% ipython --no-banner

In [1]: import numpy as np

In [2]: np.set_printoptions(precision=4, suppress=True, linewidth=100)

In [3]: A = np.load("arr.npy")

In [4]: print(A)
[[0 0 0 1 0]
 [1 0 0 0 0]
 [0 1 0 0 0]
 [0 0 1 0 0]
 [0 0 0 0 1]]

In [5]: vec = np.array([-4, -3, 4, 4, 3])

In [6]: a = np.maximum(A @ vec, 0)

In [7]: a
Out[7]: array([4, 0, 0, 4, 3])

In [8]: A * (a > 1e-9)[:, None]
Out[8]: 
array([[0, 0, 0, 1, 0],
       [0, 0, 0, 0, 0],
       [0, 0, 0, 0, 0],
       [0, 0, 1, 0, 0],
       [0, 0, 0, 0, 1]])

In [9]: np.tanh(A @ vec)
Out[9]: array([ 0.9993, -0.9993, -0.9951,  0.9993,  0.9951])

In [10]: print(A.T @ a)
[0 0 4 4 3]

In [11]: np.flatnonzero(a > 1e-9)
Out[11]: array([0, 3, 4])

In [12]: u = np.array([1, 3, 1, 0, 3])

In [13]: A2 = A + np.outer(u, np.eye(5)[4])

In [14]: print(np.linalg.matrix_rank(np.linalg.inv(A2) - np.linalg.inv(A), tol=1e-8))
1

In [15]: np.linalg.matrix_rank(A2 - A)
Out[15]: np.int64(1)

In [16]: print(round(float(np.linalg.det(A2) / np.linalg.det(A)), 4), round(1 + np.linalg.solve(A, u)[4], 4))
4.0 4.0

In [17]: round(float(np.linalg.norm(A, 2)), 4)
Out[17]: 1.0

In [18]: print(round(float(np.linalg.norm(A, "nuc")), 4))
5.0

In [19]: np.round(np.linalg.norm(A[1], 1), 4), round(np.linalg.norm(A[1], np.inf), 4)
Out[19]: (np.float64(1.0), np.float64(1.0))

In [20]: np.linalg.norm(A, axis=0)
Out[20]: array([1., 1., 1., 1., 1.])

In [21]: round(np.linalg.norm(A, 1), 4), np.round(np.linalg.norm(A, np.inf), 4)
Out[21]: (np.float64(1.0), np.float64(1.0))

In [22]: A2 = A / np.sqrt((A ** 2).mean(axis=1, keepdims=True))

In [23]: A2[1]
Out[23]: array([2.2361, 0.    , 0.    , 0.    , 0.    ])

In [24]: E = np.loadtxt("mat.csv", delimiter=",")

In [25]: E
Out[25]: 
array([[ 0.3296, -0.6256,  0.583 ,  0.4279, -0.3289, -0.1384,  0.108 ,  0.3256, -0.2528,  1.665 ,
        -0.2773, -0.3752, -0.0854],
       [ 0.4364,  0.8121,  0.0849,  0.1087, -0.129 ,  0.1904,  0.079 ,  0.3409,  0.1468,  0.7642,
        -0.1459, -0.0383,  0.0484],
       [-1.1433,  0.0429, -0.6207, -0.6768,  0.4602,  0.2241,  0.2188,  0.148 , -0.2496, -1.6002,
         0.2288, -0.5372, -1.262 ],
       [-0.6184,  0.3591,  0.028 , -0.911 ,  0.3446,  0.2138, -0.0251, -0.6344,  0.4924, -1.6703,
         0.4868, -0.0466, -0.0572],
       [-0.8439, -0.7188, -0.923 ,  1.0638,  0.1887, -0.0871,  0.6095, -0.7779, -0.4988, -0.3437,
        -0.7241, -0.8754, -0.8627],
       [-0.2935,  0.1304,  0.0116,  0.4785, -0.1745,  0.1442, -0.1821, -0.611 ,  0.4106, -0.5724,
        -0.2379, -0.2004,  0.393 ],
       [-0.6164, -0.8837, -0.3633,  0.263 ,  0.0194, -0.111 ,  0.1797, -0.3626, -0.4   , -0.3486,
         0.1192, -0.5447, -0.3793],
       [ 0.3864,  0.8142,  0.9228, -0.6972,  0.2037, -0.1932, -0.2641, -0.0246,  0.4097,  0.1991,
        -0.1523, -0.0075,  1.0642],
       [ 1.8181,  1.0976,  0.3912,  1.2837, -0.2761, -0.3645,  0.4571, -0.6911,  0.5477,  1.3162,
        -0.3198,  0.6348,  1.3953],
       [-0.8987, -1.1947,  0.3964,  0.0484, -0.3909,  0.084 , -0.3482,  0.1496,  0.315 ,  0.827 ,
        -0.4494, -0.5256, -0.2879],
       [-0.3287, -0.1339,  0.0821,  0.1628,  0.0259, -0.1111,  0.044 , -0.243 , -0.0304,  0.2569,
        -0.3702, -0.4027, -0.5744]])

In [26]: ang = np.radians(180)

In [27]: Rm = np.eye(13)

In [28]: Rm[8, 8] = Rm[2, 2] = np.cos(ang)

In [29]: Rm[8, 2], Rm[2, 8] = -np.sin(ang), np.sin(ang)

In [30]: A2 = E @ Rm.T

In [31]: np.abs(A2 - E).max(axis=0)
Out[31]: 
array([0.    , 0.    , 1.846 , 0.    , 0.    , 0.    , 0.    , 0.    , 1.0954, 0.    , 0.    ,
       0.    , 0.    ])

In [32]: np.linalg.svd(E, compute_uv=False), np.linalg.svd(A2, compute_uv=False)
Out[32]: 
(array([5.    , 3.5   , 2.45  , 1.715 , 1.2005, 0.8403, 0.5883, 0.4118, 0.2883, 0.2017, 0.1412]),
 array([5.    , 3.5   , 2.45  , 1.715 , 1.2005, 0.8403, 0.5883, 0.4118, 0.2883, 0.2017, 0.1412]))

In [33]: np.allclose(np.linalg.norm(E, axis=1), np.linalg.norm(A2, axis=1))
Out[33]: True

In [34]: A2
Out[34]: 
array([[ 0.3296, -0.6256, -0.583 ,  0.4279, -0.3289, -0.1384,  0.108 ,  0.3256,  0.2528,  1.665 ,
        -0.2773, -0.3752, -0.0854],
       [ 0.4364,  0.8121, -0.0849,  0.1087, -0.129 ,  0.1904,  0.079 ,  0.3409, -0.1468,  0.7642,
        -0.1459, -0.0383,  0.0484],
       [-1.1433,  0.0429,  0.6207, -0.6768,  0.4602,  0.2241,  0.2188,  0.148 ,  0.2496, -1.6002,
         0.2288, -0.5372, -1.262 ],
       [-0.6184,  0.3591, -0.028 , -0.911 ,  0.3446,  0.2138, -0.0251, -0.6344, -0.4924, -1.6703,
         0.4868, -0.0466, -0.0572],
       [-0.8439, -0.7188,  0.923 ,  1.0638,  0.1887, -0.0871,  0.6095, -0.7779,  0.4988, -0.3437,
        -0.7241, -0.8754, -0.8627],
       [-0.2935,  0.1304, -0.0116,  0.4785, -0.1745,  0.1442, -0.1821, -0.611 , -0.4106, -0.5724,
        -0.2379, -0.2004,  0.393 ],
       [-0.6164, -0.8837,  0.3633,  0.263 ,  0.0194, -0.111 ,  0.1797, -0.3626,  0.4   , -0.3486,
         0.1192, -0.5447, -0.3793],
       [ 0.3864,  0.8142, -0.9228, -0.6972,  0.2037, -0.1932, -0.2641, -0.0246, -0.4097,  0.1991,
        -0.1523, -0.0075,  1.0642],
       [ 1.8181,  1.0976, -0.3912,  1.2837, -0.2761, -0.3645,  0.4571, -0.6911, -0.5477,  1.3162,
        -0.3198,  0.6348,  1.3953],
       [-0.8987, -1.1947, -0.3964,  0.0484, -0.3909,  0.084 , -0.3482,  0.1496, -0.315 ,  0.827 ,
        -0.4494, -0.5256, -0.2879],
       [-0.3287, -0.1339, -0.0821,  0.1628,  0.0259, -0.1111,  0.044 , -0.243 ,  0.0304,  0.2569,
        -0.3702, -0.4027, -0.5744]])
